% ipython --no-banner

In [1]: import numpy as np

In [2]: np.set_printoptions(precision=4, suppress=True, linewidth=140, sign=" ")

In [3]: K = np.load("a.npy")

In [4]: print(K)
[[ 3.  1.  0.  0.  0.  0.  0.  0.  0.  0.  0.  0.  0.  0.]
 [ 0.  3.  1.  0.  0.  0.  0.  0.  0.  0.  0.  0.  0.  0.]
 [ 0.  0.  3.  1.  0.  0.  0.  0.  0.  0.  0.  0.  0.  0.]
 [ 0.  0.  0.  3.  1.  0.  0.  0.  0.  0.  0.  0.  0.  0.]
 [ 0.  0.  0.  0.  3.  1.  0.  0.  0.  0.  0.  0.  0.  0.]
 [ 0.  0.  0.  0.  0.  3.  1.  0.  0.  0.  0.  0.  0.  0.]
 [ 0.  0.  0.  0.  0.  0.  3.  1.  0.  0.  0.  0.  0.  0.]
 [ 0.  0.  0.  0.  0.  0.  0.  3.  1.  0.  0.  0.  0.  0.]
 [ 0.  0.  0.  0.  0.  0.  0.  0.  3.  1.  0.  0.  0.  0.]
 [ 0.  0.  0.  0.  0.  0.  0.  0.  0.  3.  1.  0.  0.  0.]
 [ 0.  0.  0.  0.  0.  0.  0.  0.  0.  0.  3.  1.  0.  0.]
 [ 0.  0.  0.  0.  0.  0.  0.  0.  0.  0.  0.  3.  1.  0.]
 [ 0.  0.  0.  0.  0.  0.  0.  0.  0.  0.  0.  0.  3.  1.]
 [ 0.  0.  0.  0.  0.  0.  0.  0.  0.  0.  0.  0.  0.  3.]]

In [5]: th = np.radians(135)

In [6]: R = np.eye(14)

In [7]: R[11, 11] = R[1, 1] = np.cos(th)

In [8]: R[11, 1], R[1, 11] = -np.sin(th), np.sin(th)

In [9]: M2 = K @ R.T

In [10]: print(np.allclose(K @ K.T, M2 @ M2.T))
True

In [11]: print(np.allclose(np.linalg.norm(K, axis=1), np.linalg.norm(M2, axis=1)))
True

In [12]: feats = np.loadtxt("mat.csv", delimiter=",")

In [13]: print(feats)
[[-1.8418 -0.2581 -0.6862 -0.216  -0.1536]
 [ 0.0877 -1.2322  0.0964  1.1658 -1.0515]
 [ 0.6139 -1.2056 -0.8148 -1.2268  0.0292]
 [ 0.1754  0.8333 -0.2086 -0.6327 -1.6826]
 [-0.4385 -0.5169  1.6771 -0.8301 -0.1975]]

In [14]: u = np.array([1, 1, 1])

In [15]: print(np.convolve(feats[1], u))
[ 0.0877 -1.1445 -1.0481  0.0299  0.2107  0.1143 -1.0515]

In [16]: print(np.polyval(u, feats[1]))
[ 1.0954  1.2861  1.1057  3.5248  1.0541]

In [17]: F = np.load("x.npy")

In [18]: print(F)
[[ 1.      0.9     0.81    0.729   0.6561  0.5905  0.5314  0.4783  0.4305  0.3874  0.3487  0.3138]
 [ 0.9     1.      0.9     0.81    0.729   0.6561  0.5905  0.5314  0.4783  0.4305  0.3874  0.3487]
 [ 0.81    0.9     1.      0.9     0.81    0.729   0.6561  0.5905  0.5314  0.4783  0.4305  0.3874]
 [ 0.729   0.81    0.9     1.      0.9     0.81    0.729   0.6561  0.5905  0.5314  0.4783  0.4305]
 [ 0.6561  0.729   0.81    0.9     1.      0.9     0.81    0.729   0.6561  0.5905  0.5314  0.4783]
 [ 0.5905  0.6561  0.729   0.81    0.9     1.      0.9     0.81    0.729   0.6561  0.5905  0.5314]
 [ 0.5314  0.5905  0.6561  0.729   0.81    0.9     1.      0.9     0.81    0.729   0.6561  0.5905]
 [ 0.4783  0.5314  0.5905  0.6561  0.729   0.81    0.9     1.      0.9     0.81    0.729   0.6561]
 [ 0.4305  0.4783  0.5314  0.5905  0.6561  0.729   0.81    0.9     1.      0.9     0.81    0.729 ]
 [ 0.3874  0.4305  0.4783  0.5314  0.5905  0.6561  0.729   0.81    0.9     1.      0.9     0.81  ]
 [ 0.3487  0.3874  0.4305  0.4783  0.5314  0.5905  0.6561  0.729   0.81    0.9     1.      0.9   ]
 [ 0.3138  0.3487  0.3874  0.4305  0.4783  0.5314  0.5905  0.6561  0.729   0.81    0.9     1.    ]]

In [19]: u = np.array([-2, 2, 1])

In [20]: print(np.polyval(u, F[6]))
[ 1.498   1.4836  1.4513  1.3951  1.3078  1.18    1.      1.18    1.3078  1.3951  1.4513  1.4836]

In [21]: q, _ = np.linalg.qr(np.array([[0.4, 0.2, 1.9, -0.1, -1.1, 1.1, -0.4],
    ...:     [0.3, -0.1, 0.0, -0.6, -1.2, 2.2, -0.1],
    ...:     [0.8, 0.5, 1.3, -0.6, 0.8, -1.9, -1.3],
    ...:     [1.1, 1.5, -0.3, -0.5, 0.3, -1.2, 0.7],
    ...:     [0.1, -0.4, -1.1, 0.5, 0.4, -1.7, -1.1],
    ...:     [0.3, -1.1, -0.6, 0.8, -0.4, -0.9, -0.2],
    ...:     [2.1, 1.5, -0.6, -1.2, 0.0, 2.1, 0.6]]))

In [22]: vals = np.array([-3, -1, 3, -4, 5, 2, 2])

In [23]: arr = q @ np.diag(vals) @ q.T

In [24]: print(arr)
[[ 2.5002  1.8208 -0.7415 -0.9446 -1.0018 -0.7628 -0.3738]
 [ 1.8208 -0.6162 -1.5335  2.1378  0.6525  0.8116 -1.37  ]
 [-0.7415 -1.5335  3.294  -0.8639  0.1576 -0.3151 -1.5474]
 [-0.9446  2.1378 -0.8639 -0.5068 -0.3791  0.0415 -1.0902]
 [-1.0018  0.6525  0.1576 -0.3791  1.547  -1.2152  0.1932]
 [-0.7628  0.8116 -0.3151  0.0415 -1.2152 -0.6578 -0.1491]
 [-0.3738 -1.37   -1.5474 -1.0902  0.1932 -0.1491 -1.5604]]

In [25]: vals, vecs = np.linalg.eigh(arr)

In [26]: print(np.round(vecs.T @ arr @ vecs, 4) + 0)
[[-4.  0.  0.  0.  0.  0.  0.]
 [ 0. -3.  0.  0.  0.  0.  0.]
 [ 0.  0. -1.  0.  0.  0.  0.]
 [ 0.  0.  0.  2.  0.  0.  0.]
 [ 0.  0.  0.  0.  2.  0.  0.]
 [ 0.  0.  0.  0.  0.  3.  0.]
 [ 0.  0.  0.  0.  0.  0.  5.]]

In [27]: print(np.abs(vecs[:, -1]))
[ 0.4777  0.4201  0.7287  0.2019  0.1372  0.0669  0.0178]

In [28]: print((vals > 1e-8).sum(), (vals < -1e-8).sum())
4 3

In [29]: print(np.round(vecs.T @ vecs, 4) + 0)
[[ 1.  0.  0.  0.  0.  0.  0.]
 [ 0.  1.  0.  0.  0.  0.  0.]
 [ 0.  0.  1.  0.  0.  0.  0.]
 [ 0.  0.  0.  1.  0.  0.  0.]
 [ 0.  0.  0.  0.  1.  0.  0.]
 [ 0.  0.  0.  0.  0.  1.  0.]
 [ 0.  0.  0.  0.  0.  0.  1.]]

In [30]: print(np.round(np.linalg.eigvalsh(arr + 4 * np.eye(7)), 4) + 0)
[ 0.  1.  3.  6.  6.  7.  9.]

In [31]: vec = np.array([-5, -1, 4, -1, -1, -5, 0])

In [32]: rhs = arr @ vec

In [33]: print(rhs)
[-11.5275 -21.4699  20.6991  -0.1923   9.8952   6.2044  -1.3079]

In [34]: print(np.round(np.linalg.solve(arr, arr[:, 5]), 4) + 0)
[ 0.  0.  0.  0.  0.  1.  0.]

In [35]: print(np.round(np.linalg.solve(arr, rhs), 4) + 0)
[-5. -1.  4. -1. -1. -5.  0.]

In [36]: print(np.round(np.linalg.solve(arr, rhs + arr[:, 3]), 4) + 0)
[-5. -1.  4.  0. -1. -5.  0.]

In [37]: q, vecs = np.linalg.qr(arr[:, :1])[0], np.linalg.qr(arr[:, 1:])[0]

In [38]: sigma = np.linalg.svd(q.T @ vecs, compute_uv=False)

In [39]: print((sigma > 0.9).sum())
0

In [40]: vec = np.array([2, 1, 1, 2, 0, 0, 0])

In [41]: print(np.linalg.norm(arr @ vec) <= np.linalg.norm(arr, 2) * np.linalg.norm(vec) + 1e-9)
True

In [42]: print(np.einsum("ij,j->i", arr, vec))
[ 4.1905  5.7676 -1.4503 -1.6287 -1.9516 -0.9461 -5.8456]

In [43]: print((arr @ vec).argmax())
1

In [44]: print(arr @ (2 * vec))
[  8.381   11.5352  -2.9005  -3.2574  -3.9033  -1.8922 -11.6911]

In [45]: print((arr * vec).sum(axis=1))
[ 4.1905  5.7676 -1.4503 -1.6287 -1.9516 -0.9461 -5.8456]

In [46]: M = np.load("case7.npy")

In [47]: print(M)
[[-2. -1.  2. -1. -1.  2. -2.  2. -1.  2.]
 [ 0.  2. -1.  1.  1.  0.  0. -3.  0.  3.]
 [ 0. -1.  2.  3. -1. -3. -3. -3.  3.  3.]
 [ 0. -2. -1.  3. -1. -3. -2. -2.  0.  3.]
 [ 0.  3. -3. -3. -1.  2. -2. -2.  3.  0.]
 [ 0. -1. -1. -3. -2.  3.  3.  0.  3. -1.]
 [ 0. -2.  2. -2.  1. -2. -1. -2. -1.  3.]
 [ 0. -1.  3.  2.  3.  2. -3.  1.  2.  1.]
 [ 0.  2.  0. -2.  2. -3.  0. -2.  1.  1.]
 [ 0. -3.  1.  1.  3.  1. -1.  3.  3. -3.]]

In [48]: print(M @ M)
[[  4. -11.   7.  13.   5.  10.   2.  11.  22. -17.]
 [  0.   0. -14.  -4.   1.  -1.   5.  -1.   3.  -6.]
 [  0.  -4.  -4.  23.   4. -32. -10.  -1.   3.  -3.]
 [  0. -12.  -4.  19.   4. -14.  -5.  16.  -8. -14.]
 [  0.  22. -15. -24.   4.  13.  31.   4.  -5. -16.]
 [  0.  -1.  10. -29.   5.   1.  20.   1.  -3.  -3.]
 [  0.  -4.   2.   4.   1.   0.  -6.  13.   8. -19.]
 [  0.   4.  -8.   4.  -6.   0. -14. -10.  34.   1.]
 [  0.  18.  -8.  -6.   7.  -5.  -4.  -7.  -3.  -1.]
 [  0.  13.  -2. -10.  -5.  -1. -13. -12.  16.   8.]]

In [49]: print((M - M.T) / 2)
[[ 0.  -0.5  1.  -0.5 -0.5  1.  -1.   1.  -0.5  1. ]
 [ 0.5  0.   0.   1.5 -1.   0.5  1.  -1.  -1.   3. ]
 [-1.   0.   0.   2.   1.  -1.  -2.5 -3.   1.5  1. ]
 [ 0.5 -1.5 -2.   0.   1.   0.   0.  -2.   1.   1. ]
 [ 0.5  1.  -1.  -1.   0.   2.  -1.5 -2.5  0.5 -1.5]
 [-1.  -0.5  1.   0.  -2.   0.   2.5 -1.   3.  -1. ]
 [ 1.  -1.   2.5  0.   1.5 -2.5  0.   0.5 -0.5  2. ]
 [-1.   1.   3.   2.   2.5  1.  -0.5  0.   2.  -1. ]
 [ 0.5  1.  -1.5 -1.  -0.5 -3.   0.5 -2.   0.  -1. ]
 [-1.  -3.  -1.  -1.   1.5  1.  -2.   1.   1.   0. ]]

In [50]: print(np.sort(np.abs(np.linalg.eigvals(M))))
[ 2.      2.6753  3.559   3.559   4.088   4.088   4.6325  4.9508  4.9508  5.3986]

In [51]: print(np.trace(M))
5.0

In [52]: u, r1 = M[0], M[7]

In [53]: print(u @ r1)
14.0

In [54]: print(u @ u)
28.0

In [55]: pr = (u @ r1) / (u @ u) * u

In [56]: print(round(float(np.linalg.norm(u + r1) ** 2 + np.linalg.norm(u - r1) ** 2), 4))
140.0

In [57]: print(pr)
[-1.  -0.5  1.  -0.5 -0.5  1.  -1.   1.  -0.5  1. ]

In [58]: print(np.linalg.matrix_rank(np.outer(u, r1)))
1

In [59]: u = np.array([3, -4, -2])

In [60]: print(np.correlate(M[5], M[3], "full"))
[  0.  -3.  -3.  -7.  -2.  20.  23.   5.   4. -22. -19.  10.   3.  -9.   4.  -6.  -5.   2.   0.]

In [61]: print(np.polyval(u, M[5]))
[-2.  5.  5. 37. 18. 13. 13. -2. 13.  5.]

In [62]: M2 = np.linalg.inv(M)

In [63]: print(np.round(M @ M2, 4) + 0)
[[ 1.  0.  0.  0.  0.  0.  0.  0.  0.  0.]
 [ 0.  1.  0.  0.  0.  0.  0.  0.  0.  0.]
 [ 0.  0.  1.  0.  0.  0.  0.  0.  0.  0.]
 [ 0.  0.  0.  1.  0.  0.  0.  0.  0.  0.]
 [ 0.  0.  0.  0.  1.  0.  0.  0.  0.  0.]
 [ 0.  0.  0.  0.  0.  1.  0.  0.  0.  0.]
 [ 0.  0.  0.  0.  0.  0.  1.  0.  0.  0.]
 [ 0.  0.  0.  0.  0.  0.  0.  1.  0.  0.]
 [ 0.  0.  0.  0.  0.  0.  0.  0.  1.  0.]
 [ 0.  0.  0.  0.  0.  0.  0.  0.  0.  1.]]

In [64]: print(np.round(np.linalg.inv(M2), 4) + 0)
[[-2. -1.  2. -1. -1.  2. -2.  2. -1.  2.]
 [ 0.  2. -1.  1.  1.  0.  0. -3.  0.  3.]
 [ 0. -1.  2.  3. -1. -3. -3. -3.  3.  3.]
 [ 0. -2. -1.  3. -1. -3. -2. -2.  0.  3.]
 [ 0.  3. -3. -3. -1.  2. -2. -2.  3.  0.]
 [ 0. -1. -1. -3. -2.  3.  3.  0.  3. -1.]
 [ 0. -2.  2. -2.  1. -2. -1. -2. -1.  3.]
 [ 0. -1.  3.  2.  3.  2. -3.  1.  2.  1.]
 [ 0.  2.  0. -2.  2. -3.  0. -2.  1.  1.]
 [ 0. -3.  1.  1.  3.  1. -1.  3.  3. -3.]]

In [65]: print(round(np.linalg.det(M) * np.linalg.det(M2), 4))
1.0

In [66]: J = np.load("w.npy")

In [67]: print(J)
[[-0.493  -0.1684  0.9468  0.1974  0.2165 -0.7818 -0.4621]
 [-0.9846 -0.9201  0.9737  0.7014  0.3714 -0.6169 -0.7443]
 [-0.9436 -0.8511  0.6858  0.5581  0.207  -0.03   -0.493 ]
 [ 0.3714 -0.03   -0.9837 -0.1489 -0.2636  0.9051  0.537 ]
 [ 0.9983  0.9727 -0.9997 -0.8538 -0.598   0.9536  0.9302]
 [-0.8617 -0.7616  0.0798  0.4301  0.0997  0.3275 -0.2729]
 [ 0.9618  0.821  -0.9906 -0.6107 -0.3885  0.8367  0.7531]
 [ 0.6911  0.3799 -0.9545 -0.3004 -0.2449  0.7658  0.5227]
 [ 0.8741  0.6044 -0.9871 -0.4542 -0.3364  0.8591  0.6751]
 [-0.8937 -0.6751  0.9737  0.4777  0.3095 -0.7699 -0.6411]
 [-0.9869 -0.9545  0.4777  0.7114  0.226   0.3885 -0.5511]
 [-0.9922 -0.9527  0.9716  0.7574  0.3885 -0.5299 -0.7699]
 [-0.0997  0.05    0.7259  0.04    0.0997 -0.5299 -0.2165]]

In [68]: rng = np.random.default_rng(8144)

In [69]: idx = rng.permutation(7)

In [70]: M2 = J[:, idx] * rng.choice([-1, 1], 7)

In [71]: print(M2)
[[ 0.7818  0.1974  0.493  -0.4621 -0.9468 -0.1684 -0.2165]
 [ 0.6169  0.7014  0.9846 -0.7443 -0.9737 -0.9201 -0.3714]
 [ 0.03    0.5581  0.9436 -0.493  -0.6858 -0.8511 -0.207 ]
 [-0.9051 -0.1489 -0.3714  0.537   0.9837 -0.03    0.2636]
 [-0.9536 -0.8538 -0.9983  0.9302  0.9997  0.9727  0.598 ]
 [-0.3275  0.4301  0.8617 -0.2729 -0.0798 -0.7616 -0.0997]
 [-0.8367 -0.6107 -0.9618  0.7531  0.9906  0.821   0.3885]
 [-0.7658 -0.3004 -0.6911  0.5227  0.9545  0.3799  0.2449]
 [-0.8591 -0.4542 -0.8741  0.6751  0.9871  0.6044  0.3364]
 [ 0.7699  0.4777  0.8937 -0.6411 -0.9737 -0.6751 -0.3095]
 [-0.3885  0.7114  0.9869 -0.5511 -0.4777 -0.9545 -0.226 ]
 [ 0.5299  0.7574  0.9922 -0.7699 -0.9716 -0.9527 -0.3885]
 [ 0.5299  0.04    0.0997 -0.2165 -0.7259  0.05   -0.0997]]

In [72]: left, _, VT = np.linalg.svd(J.T @ M2)

In [73]: print(idx)
[ 5  3  0  6  2  1  4]

In [74]: C2 = J.T @ J

In [75]: print(np.diag(C2))
[ 8.9137  6.587   9.8022  3.7576  1.2965  6.1583  4.8892]

In [76]: print(np.linalg.matrix_rank(C2))
7

In [77]: print(np.linalg.eigvalsh(C2)[::-1])
[ 36.889    4.0953   0.2816   0.1019   0.0342   0.0022   0.0004]

In [78]: print(np.linalg.svd(J, compute_uv=False) ** 2)
[ 36.889    4.0953   0.2816   0.1019   0.0342   0.0022   0.0004]

In [79]: print(np.allclose(C2, C2.T))
True

In [80]: def softmax(z):
    ...:     e = np.exp(z - z.max(axis=-1, keepdims=True))
    ...:     return e / e.sum(axis=-1, keepdims=True)
    ...: 

In [81]: print(softmax(J[7] + -2))
[ 0.2169  0.1589  0.0418  0.0805  0.0851  0.2337  0.1833]

In [82]: print(softmax(J[7]))
[ 0.2169  0.1589  0.0418  0.0805  0.0851  0.2337  0.1833]

In [83]: scores = J @ J.T / np.sqrt(7)

In [84]: print(softmax(scores).round(6).argmax(axis=1))
[  1  11  11   4   4  10   4   4   4  11  11  11   9]

In [85]: proj = J @ np.linalg.solve(J.T @ J, J.T)

In [86]: print(round(float(np.trace(proj)), 4))
7.0

In [87]: vec = np.array([7, -8, 3, -7, -8, -3, -3])

In [88]: rhs = J @ vec

In [89]: print(np.linalg.solve(J.T @ J, J.T @ rhs))
[ 7. -8.  3. -7. -8. -3. -3.]

In [90]: print(np.round(np.linalg.pinv(J) @ J, 4) + 0)
[[ 1.  0.  0.  0.  0.  0.  0.]
 [ 0.  1.  0.  0.  0.  0.  0.]
 [ 0.  0.  1.  0.  0.  0.  0.]
 [ 0.  0.  0.  1.  0.  0.  0.]
 [ 0.  0.  0.  0.  1.  0.  0.]
 [ 0.  0.  0.  0.  0.  1.  0.]
 [ 0.  0.  0.  0.  0.  0.  1.]]

In [91]: rhs = rhs + 0.02 * rng.normal(size=13)

In [92]: print(rhs)
[ 1.3117 -0.4213 -1.7122 -1.3031  1.2918 -3.6734 -0.2108 -0.8465 -0.3833  0.46   -4.1464 -0.9272  2.2465]

In [93]: coef, *_ = np.linalg.lstsq(J, rhs)

In [94]: print(coef)
[ 7.2958 -8.586   3.1043 -8.1536 -7.0529 -2.7273 -3.3512]

In [95]: print([round(float(np.linalg.norm(np.linalg.solve(J.T @ J + lam * np.eye(7), J.T @ rhs))), 2) for lam in (0, 1, 10, 100)])
[16.48, 2.54, 0.93, 0.14]
